$ python -q
>>> import numpy as np
>>> np.set_printoptions(precision=2, suppress=True, linewidth=100)
>>> E = np.load("block2.npy")
>>> E
array([[0, 1, 1],
       [1, 2, 1],
       [0, 1, 1]])
>>> blk = np.stack([E, 5 * E, E[::-1]])
>>> np.linalg.matrix_rank(blk)
array([2, 2, 2])
>>> np.linalg.norm(blk, axis=(1, 2))
array([ 3.16, 15.81,  3.16])
>>> K = np.loadtxt("arr.csv", delimiter=",")
>>> K
array([[ -1.,   1.,  -3.,   2.,   3.],
       [  0.,   0.,   0.,   1.,   4.],
       [ -1.,  -1.,   2.,  -1.,   4.],
       [ -1.,  -2.,   5.,  -1.,   5.],
       [  0.,  -1.,   5.,  -3.,   3.],
       [ -2.,  -3.,   4.,   0.,   6.],
       [  1.,   0.,   3.,  -1.,   6.],
       [  1.,   1.,   6.,   0.,   7.],
       [  3.,  -2.,   7.,   1.,   5.],
       [  1.,  -1.,   9.,  -1.,   8.],
       [  2.,  -3.,   8.,  -3.,   9.],
       [  5.,   0.,  10.,  -4.,  11.],
       [  8.,  -1.,   8.,  -7.,   9.],
       [ 11.,   0.,   5., -10.,   7.],
       [ 13.,  -2.,   2., -11.,   7.],
       [ 10.,  -2.,   5., -10.,   8.],
       [ 12.,  -5.,   3., -11.,   7.],
       [ 15.,  -5.,   4.,  -9.,   9.],
       [ 15.,  -6.,   2.,  -9.,   7.],
       [ 18.,  -9.,   2., -11.,   6.],
       [ 16., -11.,  -1., -10.,   7.],
       [ 16., -13.,  -4., -11.,   4.],
       [ 13., -13.,  -7., -12.,   3.],
       [ 10., -16.,  -8., -12.,   1.],
       [ 10., -14.,  -8., -15.,  -1.],
       [  7., -16.,  -6., -16.,  -4.]])
>>> C2 = np.cov(K, rowvar=False)
>>> np.linalg.eigvalsh(C2)[::-1]
array([100.36,  33.05,   5.25,   4.02,   1.12])
>>> np.corrcoef(K.T)
array([[ 1.  , -0.59, -0.34, -0.83,  0.07],
       [-0.59,  1.  ,  0.79,  0.77,  0.61],
       [-0.34,  0.79,  1.  ,  0.55,  0.8 ],
       [-0.83,  0.77,  0.55,  1.  ,  0.31],
       [ 0.07,  0.61,  0.8 ,  0.31,  1.  ]])
>>> feats = np.array([[3, 1, 3, 1], [-2, 3, -2, 3], [3, 1, 3, 1], [-2, 3, -2, 3]])
>>> hat = np.triu(np.array([[1, -1, 3, 0], [1, 2, 2, -4], [5, 1, 3, 3], [-3, -2, 2, -5]]), 1) + np.eye(4)
>>> M2 = hat @ feats @ np.linalg.inv(hat)
>>> round(float(np.linalg.det(M2)), 2)
0.0
>>> np.trace(M2), np.trace(feats)
(np.float64(12.0), np.int64(12))
>>> np.linalg.matrix_rank(M2)
np.int64(2)
>>> blk = np.stack([feats, 5 * feats, feats[::-1]])
>>> np.linalg.matrix_rank(blk.reshape(3, -1))
np.int64(2)
>>> np.linalg.norm(blk, axis=(1, 2))
array([ 9.59, 47.96,  9.59])
>>> U, sv = np.linalg.svd(feats)
Traceback (most recent call last):
  File "<python-input-21>", line 1, in <module>
    U, sv = np.linalg.svd(feats)
    ^^^^^
ValueError: too many values to unpack (expected 2)
>>> U, sv, Vh = np.linalg.svd(feats, full_matrices=False)
>>> np.round(sv / sv[0], 2) + 0
array([1.  , 0.74, 0.  , 0.  ])
>>> (sv > 1e-8).sum()
np.int64(2)
>>> np.cumsum(sv ** 2) / np.sum(sv ** 2)
array([0.65, 1.  , 1.  , 1.  ])
>>> np.round(U.T @ feats @ Vh.T, 2) + 0
array([[7.71, 0.  , 0.  , 0.  ],
       [0.  , 5.71, 0.  , 0.  ],
       [0.  , 0.  , 0.  , 0.  ],
       [0.  , 0.  , 0.  , 0.  ]])
>>> X = np.load("mat.npy")
>>> X
array([[1.3, 2. , 2. , 0. , 0. , 2. ],
       [2. , 0.3, 1. , 1. , 1. , 2. ],
       [0. , 0. , 1.3, 2. , 1. , 0. ],
       [2. , 2. , 2. , 1.3, 2. , 0. ],
       [2. , 1. , 2. , 0. , 0.3, 0. ],
       [1. , 2. , 2. , 0. , 0. , 2.3]])
>>> def softmax(z):
...     e = np.exp(z - z.max(axis=-1, keepdims=True))
...     return e / e.sum(axis=-1, keepdims=True)
... 
>>> softmax(X[1])
array([0.3 , 0.06, 0.11, 0.11, 0.11, 0.3 ])
>>> softmax(X[1] + -2)
array([0.3 , 0.06, 0.11, 0.11, 0.11, 0.3 ])
>>> np.round(softmax(10 * X[1]), 2) + 0
array([0.5, 0. , 0. , 0. , 0. , 0.5])
>>> att = X @ X.T / np.sqrt(6)
>>> softmax(att)[1] @ X
array([1.67, 1.28, 1.62, 0.7 , 0.85, 1.44])
>>> r0 = np.array([2, 3])
>>> np.convolve(E[2], r0)
array([0, 2, 5, 3])
>>> np.correlate(E[2], E[1], "full")
array([0, 1, 3, 3, 1])
>>> np.polyval(r0, E[2])
array([3, 5, 5])
>>> np.cross(E[2, :3], E[1, :3])
array([-1,  1, -1])
>>> np.array([np.convolve(row, r0, "same") for row in E])
array([[0, 2, 5],
       [2, 7, 8],
       [0, 2, 5]])
>>> M2 = X / np.linalg.norm(X, axis=1, keepdims=True)
>>> C2 = M2 @ M2.T
>>> round(float(np.degrees(np.arccos(np.clip(C2[1, 4], -1, 1)))), 2)
48.9
>>> (np.abs(C2) > 0.9).astype(int)
array([[1, 0, 0, 0, 0, 1],
       [0, 1, 0, 0, 0, 0],
       [0, 0, 1, 0, 0, 0],
       [0, 0, 0, 1, 0, 0],
       [0, 0, 0, 0, 1, 0],
       [1, 0, 0, 0, 0, 1]])
>>> np.argwhere(np.triu(np.abs(C2) > 0.95, 1))
array([[0, 5]])
>>> C2[1]
array([0.75, 1.  , 0.5 , 0.71, 0.66, 0.73])
>>> mat = np.load("m.npy")
>>> mat
array([[-1,  2,  0,  1],
       [ 0, -1, -2,  2],
       [ 2, -1,  0,  1],
       [ 2,  2, -2,  2]])
>>> Q = mat.astype(float).copy()
>>> for j in range(4):
...     Q[:, j] -= Q[:, :j] @ (Q[:, :j].T @ Q[:, j])
...     Q[:, j] /= np.linalg.norm(Q[:, j])
... 
>>> np.round(Q.T @ Q, 2) + 0
array([[1., 0., 0., 0.],
       [0., 1., 0., 0.],
       [0., 0., 1., 0.],
       [0., 0., 0., 1.]])
>>> U, sv, Vh = np.linalg.svd(mat, full_matrices=False)
>>> (sv > 1e-8).sum()
np.int64(4)
>>> np.allclose(U * sv @ Vh, mat)
True
>>> sv / sv[0]
array([1.  , 0.68, 0.48, 0.2 ])
>>> U.shape, sv.shape, Vh.shape
((4, 4), (4,), (4, 4))
>>> np.cumsum(sv ** 2) / np.sum(sv ** 2)
array([0.58, 0.84, 0.98, 1.  ])
>>> np.round(U.T @ mat @ Vh.T, 2) + 0
array([[4.63, 0.  , 0.  , 0.  ],
       [0.  , 3.13, 0.  , 0.  ],
       [0.  , 0.  , 2.2 , 0.  ],
       [0.  , 0.  , 0.  , 0.94]])
>>> r0, g = mat[3], mat[1]
>>> r0 @ r0
np.int64(16)
>>> r0 @ g
np.int64(6)
>>> pr = (r0 @ g) / (r0 @ r0) * r0
>>> round(float(np.linalg.norm(r0 + g) ** 2 + np.linalg.norm(r0 - g) ** 2), 2)
50.0
>>> g - pr
array([-0.75, -1.75, -1.25,  1.25])
>>> np.outer(r0, g)
array([[ 0, -2, -4,  4],
       [ 0, -2, -4,  4],
       [ 0,  2,  4, -4],
       [ 0, -2, -4,  4]])
>>> mat @ mat
array([[ 3, -2, -6,  5],
       [ 0,  7, -2,  0],
       [ 0,  7,  0,  2],
       [-2,  8, -8,  8]])
>>> np.sort(np.abs(np.linalg.eigvals(mat)))
array([2.29, 2.29, 2.39, 2.39])
>>> hat = np.triu(np.array([[1, 0, 1, 2], [2, 2, 2, 1], [2, 1, 0, 2], [1, 0, 2, 2]]), 1) + np.eye(4)
>>> M2 = hat @ mat @ np.linalg.inv(hat)
>>> np.trace(M2), np.trace(mat)
(np.float64(0.0), np.int64(0))
>>> hat @ mat - mat @ hat
array([[ 6.,  3., -7.,  5.],
       [ 6.,  0.,  0.,  9.],
       [ 4.,  4., -4.,  1.],
       [ 0.,  0., -6., -2.]])
>>> np.linalg.matrix_rank(M2)
np.int64(4)
>>> np.round(np.poly(M2), 2) + 0
array([ 1.,  0., -9.,  2., 30.])
>>> round(np.linalg.det(M2), 2)
np.float64(30.0)
>>> m1 = np.load("run14.npy")
>>> m1
array([[  4,  41,  48,  48],
       [ 83, 118, 156, 155],
       [ 20, 111,  98, 134],
       [ 88,  76, 119, 111],
       [ 56, 125, 144, 156],
       [ 56,  90,  99, 121],
       [ 20,  48,  76,  57],
       [ 28,  90, 110, 107],
       [ 52,  48,  55,  75],
       [ 99,  90, 139, 129],
       [ 39,  90, 112, 111],
       [ 59,  69,  94,  96],
       [ 64,  41,  75,  66],
       [ 43,  83,  93, 108],
       [ 90,  97, 141, 134],
       [ 47,  13,  52,  28],
       [ 64,  83, 129, 108]])
>>> M2 = np.c_[m1[:, :3] @ np.array([[9, 9, 3], [3, 0, 3], [5, 2, 3]]), np.array([5, -1, 3, 3, -1, 5, 2, 2, 1, -4, 1, -4, 4, 4, 2, -2, -3])]
>>> M2
array([[ 399,  132,  279,    5],
       [1881, 1059, 1071,   -1],
       [1003,  376,  687,    3],
       [1615, 1030,  849,    3],
       [1599,  792,  975,   -1],
       [1269,  702,  735,    5],
       [ 704,  332,  432,    2],
       [1072,  472,  684,    2],
       [ 887,  578,  465,    1],
       [1856, 1169,  984,   -4],
       [1181,  575,  723,    1],
       [1208,  719,  666,   -4],
       [1074,  726,  540,    4],
       [1101,  573,  657,    4],
       [1806, 1092,  984,    2],
       [ 722,  527,  336,   -2],
       [1470,  834,  828,   -3]])
>>> np.linalg.matrix_rank(np.c_[m1, M2])
np.int64(5)
>>> np.round(np.linalg.norm(M2 - m1 @ np.linalg.lstsq(m1, M2)[0], axis=0), 2) + 0
array([ 0.  ,  0.  ,  0.  , 10.05])
>>> np.linalg.matrix_rank(M2)
np.int64(4)
>>> M2 = np.c_[K[:, :3] @ np.array([[-3, -2, 0], [-3, -3, -1], [-3, 0, 2]]), np.array([0, 0, -2, -1, 1, -1, 1, -1, -2, -2, 1, -2, -1, 0, 1, 0, 0, -2, 0, 0, -1, 2, 0, 0, 2, -2])]
>>> M2
array([[  9.,  -1.,  -7.,   0.],
       [  0.,   0.,   0.,   0.],
       [  0.,   5.,   5.,  -2.],
       [ -6.,   8.,  12.,  -1.],
       [-12.,   3.,  11.,   1.],
       [  3.,  13.,  11.,  -1.],
       [-12.,  -2.,   6.,   1.],
       [-24.,  -5.,  11.,  -1.],
       [-24.,   0.,  16.,  -2.],
       [-27.,   1.,  19.,  -2.],
       [-21.,   5.,  19.,   1.],
       [-45., -10.,  20.,  -2.],
       [-45., -13.,  17.,  -1.],
       [-48., -22.,  10.,   0.],
       [-39., -20.,   6.,   1.],
       [-39., -14.,  12.,   0.],
       [-30.,  -9.,  11.,   0.],
       [-42., -15.,  13.,  -2.],
       [-33., -12.,  10.,   0.],
       [-33.,  -9.,  13.,   0.],
       [-12.,   1.,   9.,  -1.],
       [  3.,   7.,   5.,   2.],
       [ 21.,  13.,  -1.,   0.],
       [ 42.,  28.,   0.,   0.],
       [ 36.,  22.,  -2.,   2.],
       [ 45.,  34.,   4.,  -2.]])
>>> np.linalg.matrix_rank(np.c_[K, M2])
np.int64(6)
>>> np.linalg.matrix_rank(M2)
np.int64(3)
>>> vec = np.array([-1, -2, 1, 3])
>>> y = m1 @ vec
>>> coef, lr = np.zeros(4), 1 / np.linalg.norm(m1, 2) ** 2
>>> for i in range(3):
...     coef -= lr * m1.T @ (m1 @ coef - y)
...     if i % 1 == 0: print(i, round(np.linalg.norm(m1 @ coef - y), 2))
... 
0 58.64
1 57.65
2 56.67
>>> coef
array([0.33, 0.54, 0.68, 0.7 ])
>>> M2 = m1[0, 0] * m1[1:] - np.outer(m1[1:, 0], m1[0])
>>> M2
array([[    0, -2931, -3360, -3364],
       [    0,  -376,  -568,  -424],
       [    0, -3304, -3748, -3780],
       [    0, -1796, -2112, -2064],
       [    0, -1936, -2292, -2204],
       [    0,  -628,  -656,  -732],
       [    0,  -788,  -904,  -916],
       [    0, -1940, -2276, -2196],
       [    0, -3699, -4196, -4236],
       [    0, -1239, -1424, -1428],
       [    0, -2143, -2456, -2448],
       [    0, -2460, -2772, -2808],
       [    0, -1431, -1692, -1632],
       [    0, -3302, -3756, -3784],
       [    0, -1875, -2048, -2144],
       [    0, -2292, -2556, -2640]])
>>> np.linalg.matrix_rank(M2), np.linalg.matrix_rank(m1)
(np.int64(3), np.int64(4))
>>> m1[:, 0] / m1[0, 0]
array([ 1.  , 20.75,  5.  , 22.  , 14.  , 14.  ,  5.  ,  7.  , 13.  , 24.75,  9.75, 14.75, 16.  ,
       10.75, 22.5 , 11.75, 16.  ])
>>> np.flatnonzero(~M2.round(6).any(axis=1))
array([], dtype=int64)
>>> arr = np.array([[1, -1, -1, 1, -1, 1, 1, -1],
...     [1, 1, 1, 1, 1, 1, 1, 1],
...     [1, 1, 1, 1, -1, -1, -1, -1]])
>>> vec = np.array([3, 3, 0, -2, -2, 2, -2, 3])
>>> (arr * vec).sum(axis=1)
array([-3,  5,  3])
>>> vec @ arr
Traceback (most recent call last):
  File "<python-input-99>", line 1, in <module>
    vec @ arr
    ~~~~^~~~~
ValueError: matmul: Input operand 1 has a mismatch in its core dimension 0, with gufunc signature (n?,k),(k,m?)->(n?,m?) (size 3 is different from 8)
>>> arr @ np.eye(8)[6]
array([ 1.,  1., -1.])
>>> np.count_nonzero(arr)
np.int64(24)
>>> np.linalg.matrix_rank(arr)
np.int64(3)
>>> round(float(np.linalg.norm(arr)), 2)
4.9
>>> arr[:, 8]
Traceback (most recent call last):
  File "<python-input-104>", line 1, in <module>
    arr[:, 8]
    ~~~^^^^^^
IndexError: index 8 is out of bounds for axis 1 with size 8
>>> np.diff(arr, axis=0)
array([[ 0,  2,  2,  0,  2,  0,  0,  2],
       [ 0,  0,  0,  0, -2, -2, -2, -2]])
>>> arr - arr[0]
array([[ 0,  0,  0,  0,  0,  0,  0,  0],
       [ 0,  2,  2,  0,  2,  0,  0,  2],
       [ 0,  2,  2,  0,  0, -2, -2,  0]])
>>> np.abs(arr).max()
np.int64(1)
>>> arr.mean(axis=0)
array([ 1.  ,  0.33,  0.33,  1.  , -0.33,  0.33,  0.33, -0.33])
>>> np.unravel_index(np.abs(arr).argmax(), arr.shape)
(np.int64(0), np.int64(0))
>>> arr.sum(axis=0)
array([ 3,  1,  1,  3, -1,  1,  1, -1])
>>> np.linalg.svd(arr, compute_uv=False)
array([2.83, 2.83, 2.83])
>>> np.zeros(3, 8)
Traceback (most recent call last):
  File "<python-input-112>", line 1, in <module>
    np.zeros(3, 8)
    ~~~~~~~~^^^^^^
TypeError: Cannot interpret '8' as a data type
>>> rng = np.random.default_rng(39863)
>>> M2 = arr + rng.integers(-2, 3, (3, 1)) @ rng.integers(-2, 3, (1, 8))
>>> M2
array([[ 5,  3, -1, -1, -3,  3,  3,  1],
       [ 5,  5,  1, -1, -1,  3,  3,  3],
       [-1, -1,  1,  2,  0, -2, -2, -2]])
>>> M2 - arr
array([[ 4,  4,  0, -2, -2,  2,  2,  2],
       [ 4,  4,  0, -2, -2,  2,  2,  2],
       [-2, -2,  0,  1,  1, -1, -1, -1]])
>>> vec = np.array([5, 4, 2, 3])
>>> y = mat @ vec
>>> coef, lr = np.zeros(4), 1 / np.linalg.norm(mat, 2) ** 2
>>> for i in range(25):
...     coef -= lr * mat.T @ (mat @ coef - y)
...     if i % 5 == 0: print(i, round(np.linalg.norm(mat @ coef - y), 2))
... 
0 9.53
5 3.22
10 1.82
15 1.38
20 1.11
>>> np.round(np.linalg.cond(mat), 2)
np.float64(4.94)
>>> coef
array([5.07, 4.07, 1.28, 2.31])
>>> W1 = np.array([[0, -2, -3, 4, 2],
...     [1, 5, -2, 5, -1],
...     [3, -1, 3, 0, 0],
...     [1, 0, 4, 4, 0],
...     [-2, 1, -4, 4, 0],
...     [2, 2, 1, 1, 0],
...     [-2, -2, 3, 0, 5],
...     [0, 5, 2, 4, -5]])
>>> coef = np.array([5, 0, 3, 0, 3])
>>> hid = np.maximum(arr @ W1 + coef, 0)
>>> hid
array([[ 4,  0,  9,  0, 16],
       [ 8,  8,  7, 22,  4],
       [12,  0,  3,  4,  4]])
>>> W2 = np.array([[-4, 3, -1], [-2, 5, 1], [-5, 3, 4], [3, 4, -3], [-1, 5, 4]])
>>> hid @ W2
array([[-77, 119,  96],
       [-21, 193, -22],
       [-55,  81,   4]])
>>> (hid @ W2).round(6).argmax(axis=1)
array([1, 1, 1])
>>> data = np.load("x.npy")
>>> data
array([[-2.,  0.,  0.],
       [ 0., 14.,  0.],
       [ 0.,  0., -2.]])
>>> r0 = np.array([-2, -1, 1])
>>> M2 = data + np.outer(r0, np.eye(3)[2])
>>> M2
array([[-2.,  0., -2.],
       [ 0., 14., -1.],
       [ 0.,  0., -1.]])
>>> np.linalg.matrix_rank(M2 - data)
np.int64(1)
>>> np.linalg.matrix_rank(np.linalg.inv(M2) - np.linalg.inv(data), tol=1e-8)
np.int64(1)
>>> M2 = np.linalg.inv(X)
>>> (np.abs(M2) > 1e-9).astype(int)
array([[1, 1, 1, 1, 1, 1],
       [1, 1, 1, 1, 1, 1],
       [1, 1, 1, 1, 1, 1],
       [1, 1, 1, 1, 1, 1],
       [1, 1, 1, 1, 1, 1],
       [1, 1, 1, 1, 1, 1]])
>>> np.round(np.linalg.inv(M2), 2) + 0
array([[1.3, 2. , 2. , 0. , 0. , 2. ],
       [2. , 0.3, 1. , 1. , 1. , 2. ],
       [0. , 0. , 1.3, 2. , 1. , 0. ],
       [2. , 2. , 2. , 1.3, 2. , 0. ],
       [2. , 1. , 2. , 0. , 0.3, 0. ],
       [1. , 2. , 2. , 0. , 0. , 2.3]])
>>> round(float(np.linalg.slogdet(X)[0]), 2)
-1.0
